% python3 -q
>>> import numpy as np
>>> from numpy import linalg as LA
>>> np.set_printoptions(precision=3, suppress=True, linewidth=200, legacy="1.25")
>>> def tidy(a):
...     return np.round(a, 3) + 0
... 
>>> W0 = np.array([[1, 0, 0, 0, 0, 0],
...     [3, 1, 0, 0, 0, 0],
...     [-5, 1, 1, 0, 0, 0],
...     [-3, -4, 9, 1, 0, 0],
...     [-9, -6, 0, 6, 1, 0],
...     [8, -5, -9, -6, 4, 1]])
>>> print(W0 @ W0)
[[  1   0   0   0   0   0]
 [  6   1   0   0   0   0]
 [ -7   2   1   0   0   0]
 [-63   1  18   1   0   0]
 [-54 -36  54  12   1   0]
 [ 28 -19 -72  12   8   1]]
>>> data = np.loadtxt("dump.csv", delimiter=",")
>>> print(data)
[[-3.  0.  4. -3. -3. -1.  2.  2.  0. -2. -2.  0. -1.  1.]
 [ 1.  1.  0. -1. -4.  2.  1. -2. -2.  0.  1.  0. -2.  1.]
 [-4.  5. -1.  2.  4.  0.  2.  0.  0.  0. -2.  0. -1.  1.]
 [ 4.  3. -5.  4.  3.  0.  2.  2.  2.  2. -1. -2. -1.  0.]
 [ 1. -5.  2.  2. -5.  0. -2.  2.  2.  0. -2.  2. -2.  0.]
 [ 0.  0.  0.  0.  0.  0.  1. -1.  3.  1. -1.  0. -1.  2.]
 [ 0.  0.  0.  0.  0. -1. -1.  3.  1.  3. -2. -3. -3.  1.]
 [ 0.  0.  0.  0.  0.  2.  1. -3. -2.  3.  0. -3. -3.  3.]
 [ 0.  0.  0.  0.  0. -1.  3. -1.  0.  3.  2. -1. -3.  3.]
 [ 0.  0.  0.  0.  0. -3.  1. -2.  2. -3. -2.  1.  0. -3.]
 [ 0.  0.  0.  0.  0.  3. -1. -1. -2. -3.  1.  0.  0. -3.]
 [ 0.  0.  0.  0.  0. -2.  3.  2. -1.  0. -2.  2.  1. -1.]
 [ 0.  0.  0.  0.  0. -2. -2.  1.  1.  2. -2.  0. -2. -3.]
 [ 0.  0.  0.  0.  0.  0.  2. -3.  3.  0. -1. -1. -2. -1.]]
>>> u = np.array([2, 2, 0, 0, 3, 3, 1, 1, 1, 2, 3, 0, 3, 0])
>>> B = data + np.outer(u, np.eye(14)[11])
>>> print(LA.matrix_rank(B - data))
1
>>> J = np.load("mat.npy")
>>> print(tidy(J))
[[-0.792 -0.439 -0.132 -0.008 -0.459 -0.475 -0.981  0.533 -0.293 -0.166  0.173 -0.885  0.383  0.321  0.55 ]
 [ 0.167 -0.466  0.82  -0.204  0.654  0.078 -0.227  0.381 -0.013 -0.284  0.95   0.782  0.441 -0.388  0.686]
 [ 0.167 -0.309 -0.348  0.623 -0.877 -0.268  0.273 -0.412 -0.695 -0.156 -0.075  0.31  -0.139 -1.091  0.682]
 [ 0.042  0.488 -0.426 -0.228 -0.111  0.483 -0.366 -0.159  0.373 -0.95  -0.875  0.533  0.847  0.15   0.538]
 [-0.25   0.121  1.239  0.461 -0.78   0.161  0.686  0.034  0.001 -0.847  0.021 -0.17  -0.057  0.557 -0.101]
 [-0.375  0.866 -0.018 -0.709 -0.491 -0.899 -0.107  0.317  0.532 -0.404  0.408  0.302 -0.275 -0.692 -0.434]
 [ 0.709 -0.695  0.169 -0.705 -1.077  0.443 -0.699 -0.053  0.264  0.233  0.016  0.41  -0.47   0.301 -0.197]
 [-0.5   -0.808 -0.071  0.16   0.339 -0.696  0.232 -0.096  0.9   -0.152 -0.576  0.448 -0.814  0.309  0.529]
 [-0.417  0.746  0.353  0.371  0.229  0.069 -0.905 -0.152 -0.824  0.134 -0.209  0.729 -0.841  0.347  0.092]
 [-0.334 -0.592  0.268 -0.435  0.306 -0.411 -0.286 -1.336 -0.417 -0.485 -0.068 -0.015  0.363 -0.119 -0.767]
 [ 0.75  -0.312 -0.556  0.141  0.408 -0.159 -0.087  0.652 -0.506 -1.235  0.083 -0.146 -0.586  0.142 -0.463]
 [ 0.167 -0.256  0.39  -0.222 -0.075 -0.724  0.261  0.84  -0.625  0.451 -0.99   0.534  0.617  0.057 -0.401]
 [ 0.625  0.38   0.535 -0.963  0.273 -0.298  0.171 -0.278 -0.325 -0.039 -0.455 -0.789 -0.451 -0.084  0.913]
 [ 0.5    0.02   0.693  0.813  0.207 -0.06  -0.847  0.072  0.693  0.006 -0.565 -0.496  0.025 -0.828 -0.327]
 [ 0.917  0.378 -0.12   0.544 -0.151 -1.064 -0.174 -0.49   0.208  0.156  0.487  0.174  0.44   0.841  0.208]]
>>> W = np.array([[2, 3, -1, -3, -2],
...     [-3, 2, 3, 3, 2],
...     [-1, 2, 3, -1, 0],
...     [0, -3, 1, 2, 1],
...     [-3, 2, -3, 1, 3],
...     [2, -3, -2, -2, 0],
...     [-2, -3, 1, -1, 1],
...     [2, -3, 2, -1, 2],
...     [2, 0, 3, -3, 0],
...     [-1, 2, 0, 0, 2],
...     [2, -2, -1, 0, 2],
...     [-1, -3, 2, 1, -3],
...     [2, 1, -3, 0, -1],
...     [2, 1, -2, -3, -2],
...     [2, -3, 1, -1, 0]])
>>> beta = np.array([-2, -1, 2, 2, -3])
>>> hid = np.maximum(J @ W + beta, 0)
>>> print((hid > 0).astype(int))
[[1 0 0 1 0]
 [1 0 1 1 0]
 [0 0 1 1 0]
 [1 0 1 1 0]
 [0 0 1 0 0]
 [0 1 1 1 0]
 [1 1 1 0 0]
 [0 0 1 0 0]
 [0 0 1 1 0]
 [0 1 0 1 0]
 [0 0 0 1 0]
 [0 1 1 1 0]
 [0 1 1 0 0]
 [0 1 1 1 0]
 [1 1 1 1 0]]
>>> print(LA.matrix_rank(hid))
4
>>> Z = np.array([[-9, -5], [-9, 0], [9, 6], [-1, -5], [-4, -8]])
>>> print(W @ Z)
[[-43  15]
 [ 25   2]
 [ 19  28]
 [ 30 -12]
 [-31 -32]
 [ -7 -12]
 [ 51  13]
 [ 20  -9]
 [ 12  23]
 [-17 -11]
 [-17 -32]
 [ 65  36]
 [-50 -20]
 [-34   9]
 [ 19   1]]
>>> rng = np.random.default_rng(13)
>>> z = rng.permutation(15)
>>> B = J[:, z] * rng.choice([-1, 1], 15)
>>> print(tidy(B))
[[-0.293  0.439  0.132  0.533 -0.792  0.459 -0.981  0.475  0.885 -0.008  0.173 -0.55   0.321 -0.166  0.383]
 [-0.013  0.466 -0.82   0.381  0.167 -0.654 -0.227 -0.078 -0.782 -0.204  0.95  -0.686 -0.388 -0.284  0.441]
 [-0.695  0.309  0.348 -0.412  0.167  0.877  0.273  0.268 -0.31   0.623 -0.075 -0.682 -1.091 -0.156 -0.139]
 [ 0.373 -0.488  0.426 -0.159  0.042  0.111 -0.366 -0.483 -0.533 -0.228 -0.875 -0.538  0.15  -0.95   0.847]
 [ 0.001 -0.121 -1.239  0.034 -0.25   0.78   0.686 -0.161  0.17   0.461  0.021  0.101  0.557 -0.847 -0.057]
 [ 0.532 -0.866  0.018  0.317 -0.375  0.491 -0.107  0.899 -0.302 -0.709  0.408  0.434 -0.692 -0.404 -0.275]
 [ 0.264  0.695 -0.169 -0.053  0.709  1.077 -0.699 -0.443 -0.41  -0.705  0.016  0.197  0.301  0.233 -0.47 ]
 [ 0.9    0.808  0.071 -0.096 -0.5   -0.339  0.232  0.696 -0.448  0.16  -0.576 -0.529  0.309 -0.152 -0.814]
 [-0.824 -0.746 -0.353 -0.152 -0.417 -0.229 -0.905 -0.069 -0.729  0.371 -0.209 -0.092  0.347  0.134 -0.841]
 [-0.417  0.592 -0.268 -1.336 -0.334 -0.306 -0.286  0.411  0.015 -0.435 -0.068  0.767 -0.119 -0.485  0.363]
 [-0.506  0.312  0.556  0.652  0.75  -0.408 -0.087  0.159  0.146  0.141  0.083  0.463  0.142 -1.235 -0.586]
 [-0.625  0.256 -0.39   0.84   0.167  0.075  0.261  0.724 -0.534 -0.222 -0.99   0.401  0.057  0.451  0.617]
 [-0.325 -0.38  -0.535 -0.278  0.625 -0.273  0.171  0.298  0.789 -0.963 -0.455 -0.913 -0.084 -0.039 -0.451]
 [ 0.693 -0.02  -0.693  0.072  0.5   -0.207 -0.847  0.06   0.496  0.813 -0.565  0.327 -0.828  0.006  0.025]
 [ 0.208 -0.378  0.12  -0.49   0.917  0.151 -0.174  1.064 -0.174  0.544  0.487 -0.208  0.841  0.156  0.44 ]]
>>> U, _, VT = LA.svd(J.T @ B)
>>> print(z)
[ 8  1  2  7  0  4  6  5 11  3 10 14 13  9 12]
>>> q, Rm = LA.qr(J)
>>> print(tidy(np.abs(np.diag(Rm))))
[2. 2. 2. 2. 2. 2. 2. 2. 2. 2. 2. 2. 2. 2. 2.]
>>> print(np.allclose(Rm.T @ Rm, J.T @ J))
True
>>> print(q.shape, Rm.shape)
(15, 15) (15, 15)
>>> print(np.trace(q @ q.T))
15.0
>>> z = rng.permutation(15)
>>> print(z)
[ 4  1 11  9  3 13  0  6  5 14 12  8 10  2  7]
>>> B = J[z][:, z]
>>> print(tidy(np.sort(np.abs(LA.eigvals(B)))))
[2. 2. 2. 2. 2. 2. 2. 2. 2. 2. 2. 2. 2. 2. 2.]
>>> print(np.allclose(B, J))
False
>>> F = np.loadtxt("test9.csv", delimiter=",")
>>> print(F)
[[ 0.978  0.82   0.081  1.981 -0.057]
 [ 1.201  0.914 -0.167  1.968  0.204]
 [ 1.1    1.035 -0.062  2.001 -0.041]
 [ 0.959  1.022  0.016  1.988  0.022]
 [ 1.122  0.987  0.078  2.195  0.026]
 [ 0.934  0.951  0.031  1.978 -0.085]
 [ 1.101  1.062 -0.058  1.957  0.042]
 [ 0.991  0.947  0.139  1.706 -0.131]
 [ 1.004  0.959 -0.053  2.037  0.008]
 [ 1.177  1.104  0.097  1.994 -0.036]
 [ 1.161  0.929  0.088  1.977  0.045]
 [ 0.919  1.064  0.031  2.047 -0.03 ]
 [ 0.952  0.838 -0.075  1.96   0.13 ]
 [ 0.92   0.925 -0.068  1.965 -0.077]
 [ 3.066  0.917  2.908  3.033 -0.105]
 [ 2.787  1.09   2.95   3.094  0.143]
 [ 2.999  1.041  3.05   2.899 -0.199]
 [ 2.965  0.96   3.075  2.886  0.037]
 [ 2.929  1.163  2.829  2.995  0.067]
 [ 3.141  1.104  3.022  2.994  0.064]
 [ 3.177  0.974  2.936  2.976 -0.107]
 [ 3.098  1.111  3.156  3.061 -0.163]
 [ 3.063  1.188  2.992  2.92   0.074]
 [ 2.941  1.033  2.945  3.015 -0.175]
 [ 2.945  0.964  2.963  2.894 -0.21 ]
 [ 2.946  1.058  3.201  3.18   0.027]
 [ 2.982  0.932  3.055  3.043 -0.105]
 [ 2.891  0.94   2.977  2.923 -0.099]]
>>> z = F[:, 2] > np.median(F[:, 2])
>>> u = F[z].mean(axis=0) - F[~z].mean(axis=0)
>>> print((((F - F.mean(axis=0)) @ u > 0) == z).mean())
1.0
